$ python3 -q
>>> import numpy as np
>>> from numpy import linalg as LA
>>> np.set_printoptions(precision=4, suppress=True, linewidth=160)
>>> J = -3 * np.eye(2) + np.ones((2, 2))
>>> J
array([[-2.,  1.],
       [ 1., -2.]])
>>> # equal to its transpose
>>> vals, V = LA.eigh(J)
>>> vec = np.array([2, 1])
>>> print(LA.eigvalsh(J[1:, 1:]))
[-2.]
>>> V * np.abs(vals) @ V.T
array([[ 2., -1.],
       [-1.,  2.]])
>>> vec @ J @ vec / (vec @ vec), vals[0], vals[-1]
(np.float64(-1.2), np.float64(-3.0), np.float64(-1.0))
>>> V * np.maximum(vals, 0) @ V.T
array([[0., 0.],
       [0., 0.]])
>>> X = np.load("sample14.npy")
>>> X
array([[ 0.8,  0. ,  0.2, -0.1],
       [ 1.5, -1.1, -0.9,  1.1],
       [ 0.3,  0.5,  1.4,  0.5]])
>>> vec = np.array([-5, 7, -5, -1])
>>> a = np.maximum(X @ vec, 0)
>>> X * (a > 1e-9)[:, None]
array([[ 0.,  0.,  0., -0.],
       [ 0., -0., -0.,  0.],
       [ 0.,  0.,  0.,  0.]])
>>> np.maximum(X @ vec, 0) - np.maximum(-X @ vec, 0)
array([ -4.9, -11.8,  -5.5])
>>> a
array([0., 0., 0.])
>>> T = np.stack([X, -3 * X, X[::-1]])
>>> T.sum(axis=0)
array([[-1.3,  0.5,  1. ,  0.7],
       [-1.5,  1.1,  0.9, -1.1],
       [ 0.2, -1. , -2.6, -1.1]])
>>> LA.matrix_rank(T.reshape(3, -1))
np.int64(2)
>>> LA.matrix_rank(T)
array([3, 3, 3])
>>> other = X / LA.norm(X, axis=1, keepdims=True)
>>> C2 = other @ other.T
>>> (np.abs(C2) > 0.9).astype(int)
array([[1, 0, 0],
       [0, 1, 0],
       [0, 0, 1]])
>>> C2[1]
array([ 0.468 ,  1.    , -0.2167])
>>> C2
array([[ 1.    ,  0.468 ,  0.3543],
       [ 0.468 ,  1.    , -0.2167],
       [ 0.3543, -0.2167,  1.    ]])
>>> W0 = np.load("mat.npy")
>>> print(W0)
[[1. 1. 0. 0. 0.]
 [2. 2. 0. 0. 0.]
 [0. 0. 3. 1. 1.]
 [0. 0. 0. 3. 2.]
 [0. 0. 2. 1. 3.]]
>>> other = np.array([[0, 1], [0, 0], [1, 1], [0, 0], [2, 0]])
>>> other.T @ W0.T
array([[0., 0., 5., 4., 8.],
       [1., 2., 3., 0., 2.]])
>>> np.vstack([W0, other.T]).shape
(7, 5)
>>> LA.matrix_rank(np.vstack([W0, other.T]))
np.int64(5)
>>> print(np.einsum("ik,kj->ij", W0, other))
[[0. 1.]
 [0. 2.]
 [5. 3.]
 [4. 0.]
 [8. 2.]]
>>> LA.matrix_rank(W0 @ other)
np.int64(2)
>>> feats = np.load("out19.npy")
>>> feats
array([[ 5.2501,  1.    ,  0.6   ],
       [-5.9961, -1.2   ,  0.2   ],
       [-0.9803, -0.2   , -0.1   ],
       [-2.8739, -0.6   ,  1.4   ],
       [-2.786 , -0.5   ,  1.3   ],
       [ 3.4934,  0.6   ,  0.7   ],
       [-1.31  , -0.2   , -0.4   ],
       [ 0.5767,  0.1   , -1.2   ],
       [ 5.2362,  1.    , -0.7   ],
       [-5.6677, -1.2   , -0.9   ],
       [ 2.3162,  0.4   ,  0.    ],
       [ 7.9422,  1.5   ,  0.8   ],
       [ 5.7194,  1.1   ,  0.4   ],
       [ 6.5823,  1.3   ,  1.8   ],
       [ 7.5479,  1.6   ,  0.5   ],
       [ 3.1226,  0.6   ,  1.1   ],
       [-3.2275, -0.7   , -1.    ],
       [ 0.5849,  0.1   ,  0.5   ],
       [ 3.5535,  0.7   , -2.    ],
       [-4.1188, -0.8   ,  0.1   ],
       [ 5.8456,  1.2   ,  0.9   ],
       [ 5.4006,  1.1   , -0.7   ],
       [-1.423 , -0.3   ,  0.3   ],
       [-3.9401, -0.8   , -0.5   ],
       [16.1875,  3.3   , -0.4   ]])
>>> # column 0 dominates
>>> D = LA.norm(feats[:, None] - feats[None], axis=-1)
>>> print(D[10].round(6).argsort(kind="stable")[:4])
[10 15  5 17]
>>> print((D + 1e9 * np.eye(25)).round(6).argmin(axis=1))
[12  9  6  4  3 15  2 17 21  1 15 14  0 20 11  5 23  7  8 23 12  8  2 19 11]
>>> print(D[:5, :5])
[[ 0.     11.4663  6.3834  8.3186  8.2048]
 [11.4663  0.      5.1233  3.3983  3.4648]
 [ 6.3834  5.1233  0.      2.4486  2.3045]
 [ 8.3186  3.3983  2.4486  0.      0.1665]
 [ 8.2048  3.4648  2.3045  0.1665  0.    ]]
